$ python -q
>>> import numpy as np
>>> import numpy.linalg as la
>>> np.set_printoptions(suppress=True, linewidth=140)
>>> rnd = lambda a: np.round(a, 2) + 0
>>> E = np.load("mat.npy")
>>> E
array([[ 9, 10,  9,  9, 16,  6],
       [ 9,  0,  0,  0,  0,  0],
       [10,  6,  3,  0,  8,  0],
       [11, 18, 19, 21, 29, 20],
       [ 0,  0,  0,  0,  0,  0],
       [ 0,  4,  7, 21, 16, 10],
       [ 9, 14, 11, 12, 20, 15],
       [ 0,  0,  0,  3,  0,  0],
       [ 0,  2,  0, 18,  9,  3],
       [ 6, 17, 16, 30, 30, 21],
       [ 2,  0,  0,  0,  0,  0],
       [ 7,  3,  6,  0,  8,  0],
       [12, 11,  4,  3, 12,  0],
       [11, 16, 11, 15, 22, 12],
       [ 8,  5,  8,  0, 10,  3],
       [ 9, 13, 18, 18, 25, 15]])
>>> Q, V = la.qr(E[:, :5])[0], la.qr(E[:, 5:])[0]
>>> s = la.svd(Q.T @ V, compute_uv=False)
>>> rnd(np.degrees(np.arccos(s.clip(0, 1))))
array([8.64])
>>> rnd(la.norm(Q @ Q.T - V @ V.T, 2))
np.float64(1.0)
>>> def softmax(z):
...     e = np.exp(z - z.max(axis=-1, keepdims=True))
...     return e / e.sum(axis=-1, keepdims=True)
... 
>>> rnd(softmax(E[8] + 4))
array([0., 0., 0., 1., 0., 0.])
>>> rnd(softmax(E[8]))
array([0., 0., 0., 1., 0., 0.])
>>> S = E @ E.T / np.sqrt(6)
>>> softmax(S)[8] @ E
array([ 6., 17., 16., 30., 30., 21.])
>>> softmax(S).round(6).argmax(axis=1)
array([ 9, 12,  3,  9,  0,  9,  9,  9,  9,  9, 12,  3,  3,  9,  3,  9])
>>> cen = (E - E.mean(axis=0)) / E.std(axis=0)
>>> np.argwhere(np.abs(cen) > 2)
array([[9, 3]])
>>> cen.std(axis=0)
array([1., 1., 1., 1., 1., 1.])
>>> coef = la.lstsq(np.delete(cen, 2, axis=1), cen[:, 2])[0]
>>> np.abs(coef).argmax()
np.int64(3)
>>> rnd(coef)
array([ 0.  , -0.58, -0.72,  1.54,  0.6 ])
